% python3 -q
>>> import numpy as np
>>> from numpy import linalg as LA
>>> np.set_printoptions(precision=1, suppress=True, linewidth=160, sign=" ")
>>> tidy = lambda a: np.round(a, 1) + 0
>>> X = np.array([[0, 1, 1], [1, 0, 1], [1, 1, 0]])
>>> # equal to its transpose
>>> print(np.fft.fft(X[0]))
[ 2.+0.j -1.+0.j -1.+0.j]
>>> print(np.sort(np.abs(np.fft.fft(X[0]))), tidy(np.sort(LA.svd(X, compute_uv=False))))
[ 1.  1.  2.] [ 1.  1.  2.]
>>> O, V = LA.qr(X[:, :2])[0], LA.qr(X[:, 2:])[0]
>>> sv = LA.svd(O.T @ V, compute_uv=False)
>>> print(tidy(sv))
[ 0.6]
>>> print(tidy(LA.norm(O @ O.T - V @ V.T, 2)))
1.0
>>> rng = np.random.default_rng(9208)
>>> labels = rng.permutation(3)
>>> print(labels)
[ 2  1  0]
>>> Y = X[labels][:, labels]
>>> print(tidy(np.sort(np.abs(LA.eigvals(Y)))))
[ 1.  1.  2.]
>>> print(np.trace(Y))
0
>>> print(np.diag(Y))
[ 0  0  0]
>>> ev, V = LA.eig(X)
>>> print(tidy(np.prod(ev)))
2.0
>>> E = np.load("block11.npy")
>>> print(E)
[[ 1.  0.  0.]
 [ 0.  3. -1.]
 [ 0.  1.  0.]]
>>> proj = np.triu(np.array([[2, 2, 0], [3, 2, 2], [1, 2, 2]]), 1) + np.eye(3)
>>> Y = proj @ E @ LA.inv(proj)
>>> print(np.trace(Y), np.trace(E))
4.0 4.0
>>> print(tidy(np.poly(Y)))
[ 1. -4.  4. -1.]
>>> print(proj @ E - E @ proj)
[[ 0.  4. -2.]
 [ 0.  2. -6.]
 [ 0.  0. -2.]]
>>> print(LA.matrix_rank(Y))
3
>>> print(tidy(LA.det(Y)))
1.0
>>> labels = rng.permutation(3)
>>> print(labels)
[ 1  2  0]
>>> Y = E[labels][:, labels]
>>> print(tidy(LA.det(Y)), tidy(LA.det(E[labels])))
1.0 1.0
>>> ev, V = LA.eig(E)
>>> print(tidy(np.sort(LA.eigvals(LA.inv(E)))))
[ 0.4  1.   2.6]
>>> print(tidy(np.prod(ev)))
1.0
>>> print(np.einsum("ij,ji->", E, E))
8.0
>>> print(tidy(LA.det(E.T)))
1.0
>>> print(tidy(LA.eigvals(E)))
[ 0.4  2.6  1. ]
>>> print(np.einsum("ii->", E))
4.0
>>> print(np.kron(np.eye(2, dtype=int), E))
[[ 1.  0.  0.  0.  0.  0.]
 [ 0.  3. -1.  0.  0. -0.]
 [ 0.  1.  0.  0.  0.  0.]
 [ 0.  0.  0.  1.  0.  0.]
 [ 0.  0. -0.  0.  3. -1.]
 [ 0.  0.  0.  0.  1.  0.]]
>>> print(tidy(LA.det(2 * E)), tidy(LA.det(E)))
8.0 1.0
>>> data = np.load("sample5.npy")
>>> print(data)
[[ 0  0  0  0  1]
 [ 0  0  0  0  0]
 [ 0  0  0  0  0]
 [ 0  0  0  0  0]
 [ 1  0  0  0  0]]
>>> proj = np.triu(np.array([[-2, 2, -1, 3, -3],
...     [1, -3, -2, -3, -1],
...     [0, -3, 1, -1, 0],
...     [3, -2, -3, 0, 1],
...     [0, 3, -2, 2, 2]]), 1) + np.eye(5)
>>> Y = proj @ data @ LA.inv(proj)
>>> print(Y)
[[ -3.   6.   9.  36. -38.]
 [ -1.   2.   3.  12. -13.]
 [  0.   0.   0.   0.   0.]
 [  1.  -2.  -3. -12.  13.]
 [  1.  -2.  -3. -12.  13.]]
>>> print(tidy(np.poly(Y)))
[ 1.  0. -1.  0.  0.  0.]
>>> print(LA.matrix_rank(Y))
2
>>> print(tidy(np.trace(LA.pinv(Y) @ Y)))
2.0
>>> print(tidy(Y @ LA.pinv(Y) @ Y))
[[ -3.   6.   9.  36. -38.]
 [ -1.   2.   3.  12. -13.]
 [  0.   0.   0.   0.   0.]
 [  1.  -2.  -3. -12.  13.]
 [  1.  -2.  -3. -12.  13.]]
>>> print(np.allclose(Y[:-1].T @ LA.lstsq(Y[:-1].T, Y[-1])[0], Y[-1]))
True
>>> print(np.unique(Y.round(6), axis=0).shape)
(4, 5)
>>> print(np.abs(np.diag(LA.qr(Y)[1])) > 1e-9)
[ True False False False False]
>>> feats = np.load("a.npy")
>>> print(feats)
[[ 1  1  1  1  1  1  1  1]
 [ 1 -1  1 -1 -1  1 -1  1]]
>>> # column 2 repeats column 0
>>> u, v = feats[0], feats[1]
>>> print(u @ v)
0
>>> p = (u @ v) / (u @ u) * u
>>> print(v - p)
[ 1. -1.  1. -1. -1.  1. -1.  1.]
>>> print(LA.matrix_rank(np.outer(u, v)))
1
>>> x0 = np.array([-4, 3, -5, 6, 6, -5, -9, -5])
>>> h1 = np.maximum(feats @ x0, 0)
>>> print(feats * (h1 > 1e-9)[:, None])
[[ 0  0  0  0  0  0  0  0]
 [ 0  0  0  0  0  0  0  0]]
>>> print(np.maximum(feats @ x0, 0) - np.maximum(-feats @ x0, 0))
[-13 -25]
>>> print(feats.T @ h1)
[ 0  0  0  0  0  0  0  0]
>>> print(np.flatnonzero(h1 > 1e-9))
[]
>>> print(np.maximum(feats @ (3 * x0), 0))
[ 0  0]
>>> u = np.array([-2, 0, -5])
>>> print(np.array([np.convolve(row, u, "same") for row in feats]))
[[-2 -7 -7 -7 -7 -7 -7 -5]
 [ 2 -7  7 -3  3  7 -7  5]]
>>> print(np.polyval(u, feats[0]))
[-7 -7 -7 -7 -7 -7 -7 -7]
>>> print(np.correlate(feats[0], feats[1], "full"))
[ 1  0  1  0 -1  0 -1  0 -1  0 -1  0  1  0  1]
>>> blk = np.stack([feats, 2 * feats, feats[::-1]])
>>> print((blk @ feats.T).shape)
(3, 2, 2)
>>> print(LA.matrix_rank(blk))
[ 2  2  2]
>>> print(tidy(LA.norm(blk, axis=(1, 2))))
[ 4.  8.  4.]
>>> print(blk.sum(axis=0))
[[ 4  2  4  2  2  4  2  4]
 [ 4 -2  4 -2 -2  4 -2  4]]
>>> print(LA.matrix_rank(blk.reshape(3, -1)))
2
>>> print(np.einsum("bij,cij->bc", blk, blk))
[[ 16  32   0]
 [ 32  64   0]
 [  0   0  16]]
>>> feats @ feats
Traceback (most recent call last):
  File "<python-input-81>", line 1, in <module>
    feats @ feats
    ~~~~~~^~~~~~~
ValueError: matmul: Input operand 1 has a mismatch in its core dimension 0, with gufunc signature (n?,k),(k,m?)->(n?,m?) (size 2 is different from 8)
>>> cov = feats.T @ feats
>>> print(LA.matrix_rank(cov))
2
>>> print(np.trace(cov), (feats ** 2).sum())
16 16
>>> print(np.diag(cov))
[ 2  2  2  2  2  2  2  2]
>>> print(tidy(LA.svd(feats, compute_uv=False) ** 2))
[ 8.  8.]
>>> print(cov)
[[ 2  0  2  0  0  2  0  2]
 [ 0  2  0  2  2  0  2  0]
 [ 2  0  2  0  0  2  0  2]
 [ 0  2  0  2  2  0  2  0]
 [ 0  2  0  2  2  0  2  0]
 [ 2  0  2  0  0  2  0  2]
 [ 0  2  0  2  2  0  2  0]
 [ 2  0  2  0  0  2  0  2]]
>>> J = np.load("mat.npy")
>>> print(J)
[[ 0.4 -0.6 -1.1]
 [ 0.4  1.2 -1.3]
 [-0.3  2.4  1. ]
 [-0.4 -1.3  1.2]
 [-0.7  1.2  2.2]
 [ 1.   0.7 -3.1]
 [ 0.5 -1.3 -1.3]
 [-0.2 -1.1  0.7]
 [-0.4  0.6  1.2]
 [ 0.2  0.1 -0.5]
 [ 0.1 -1.  -0.4]
 [ 1.5 -1.5 -4.6]
 [ 1.   0.5 -3. ]]
>>> cen = (J - J.mean(axis=0)) / J.std(axis=0)
>>> print(np.argwhere(np.abs(cen) > 2))
[[  2   1]
 [ 11   0]
 [ 11   2]]
>>> b = LA.lstsq(np.delete(cen, 0, axis=1), cen[:, 0])[0]
>>> print(tidy(b))
[ 0. -1.]
